% ipython --no-banner

In [1]: import numpy as np

In [2]: from numpy import linalg as LA

In [3]: np.set_printoptions(precision=2, suppress=True, linewidth=140, legacy="1.25")

In [4]: def tidy(a):
   ...:     return np.round(a, 2) + 0
   ...: 

In [5]: A = np.loadtxt("case19.csv", delimiter=",")

In [6]: A
Out[6]: 
array([[-2.,  0.,  0.],
       [ 1.,  1.,  0.],
       [-3., -4.,  3.]])

In [7]: # triangular: eigenvalues sit on the diagonal

In [8]: rng = np.random.default_rng(6933)

In [9]: idx = rng.permutation(3)

In [10]: idx
Out[10]: array([0, 2, 1])

In [11]: Y = A[idx][:, idx]

In [12]: tidy(LA.det(Y)), tidy(LA.det(A[idx]))
Out[12]: (-6.0, 6.0)

In [13]: tidy(np.sort(np.abs(LA.eigvals(Y))))
Out[13]: array([1., 2., 3.])

In [14]: np.allclose(Y, A)
Out[14]: False

In [15]: np.diag(Y)
Out[15]: array([-2.,  3.,  1.])

In [16]: E = np.array([[3.0, 0.0, 0.0, 2.0, 2.0],
    ...:     [0.0, 3.0, 0.0, 0.0, 0.0],
    ...:     [0.0, 0.0, 3.0, 0.0, 0.0],
    ...:     [2.0, 0.0, 0.0, 3.0, 2.0],
    ...:     [2.0, 0.0, 0.0, 2.0, 3.0]])

In [17]: (E != 0).astype(int)
Out[17]: 
array([[1, 0, 0, 1, 1],
       [0, 1, 0, 0, 0],
       [0, 0, 1, 0, 0],
       [1, 0, 0, 1, 1],
       [1, 0, 0, 1, 1]])

In [18]: np.flatnonzero(LA.matrix_power((E != 0) + (E.T != 0) + np.eye(5), 5)[3])
Out[18]: array([0, 3, 4])

In [19]: tidy(np.sort(LA.eigvals(E).real))
Out[19]: array([1., 1., 3., 3., 7.])

In [20]: tidy(LA.det(E))
Out[20]: 63.0

In [21]: (LA.matrix_power((E != 0) + (E.T != 0) + np.eye(5), 5) > 0).astype(int)
Out[21]: 
array([[1, 0, 0, 1, 1],
       [0, 1, 0, 0, 0],
       [0, 0, 1, 0, 0],
       [1, 0, 0, 1, 1],
       [1, 0, 0, 1, 1]])

In [22]: data = np.diag(np.array([0, -2, -2]))

In [23]: data
Out[23]: 
array([[ 0,  0,  0],
       [ 0, -2,  0],
       [ 0,  0, -2]])

In [24]: # 3 blocks once reordered

In [25]: Uu, sigma, Vh = LA.svd(data)

In [26]: sigma
Out[26]: array([2., 2., 0.])

In [27]: np.argmax(sigma[:-1] / (sigma[1:] + 1e-6)) + 1
Out[27]: 2

In [28]: Y = Uu[:, :2] @ np.diag(sigma[:2]) @ Vh[:2]

In [29]: LA.matrix_rank(data, rtol=0.05)
Out[29]: 2

In [30]: tidy(LA.norm(data - Y) / LA.norm(data))
Out[30]: 0.0

In [31]: (data != 0).astype(int)
Out[31]: 
array([[0, 0, 0],
       [0, 1, 0],
       [0, 0, 1]])

In [32]: tidy(LA.det(data))
Out[32]: 0.0

In [33]: tidy(np.sort(LA.eigvals(data).real))
Out[33]: array([-2., -2.,  0.])

In [34]: data @ data
Out[34]: 
array([[0, 0, 0],
       [0, 4, 0],
       [0, 0, 4]])

In [35]: np.einsum("ij,ji->", data, data)
Out[35]: 8

In [36]: tidy(LA.det(data[::-1]))
Out[36]: 0.0

In [37]: O, _ = LA.qr(np.array([[0.4, -0.8, -0.5, -0.3],
    ...:     [-0.4, -0.2, -0.2, 0.5],
    ...:     [-0.5, -1.8, -0.4, 1.7],
    ...:     [-1.6, 0.1, -0.6, -1.4]]))

In [38]: vals = np.array([1, 4, 2, 4])

In [39]: F = O @ np.diag(vals) @ O.T

In [40]: tidy(F)
Out[40]: 
array([[ 2.34,  0.03,  0.84,  0.06],
       [ 0.03,  3.84, -0.14, -0.66],
       [ 0.84, -0.14,  3.48, -0.53],
       [ 0.06, -0.66, -0.53,  1.35]])

In [41]: Y = LA.inv(F)

In [42]: np.allclose(Y, F.T)
Out[42]: False

In [43]: tidy(LA.inv(Y))
Out[43]: 
array([[ 2.34,  0.03,  0.84,  0.06],
       [ 0.03,  3.84, -0.14, -0.66],
       [ 0.84, -0.14,  3.48, -0.53],
       [ 0.06, -0.66, -0.53,  1.35]])

In [44]: tidy(LA.det(F) * Y)
Out[44]: 
array([[15.25, -0.74, -4.14, -2.71],
       [-0.74,  9.27,  1.32,  5.08],
       [-4.14,  1.32, 11.05,  5.18],
       [-2.71,  5.08,  5.18, 28.43]])

In [45]: tidy(LA.slogdet(F)[0])
Out[45]: 1.0

In [46]: tidy(F @ Y)
Out[46]: 
array([[1., 0., 0., 0.],
       [0., 1., 0., 0.],
       [0., 0., 1., 0.],
       [0., 0., 0., 1.]])

In [47]: tidy(Y)
Out[47]: 
array([[ 0.48, -0.02, -0.13, -0.08],
       [-0.02,  0.29,  0.04,  0.16],
       [-0.13,  0.04,  0.35,  0.16],
       [-0.08,  0.16,  0.16,  0.89]])
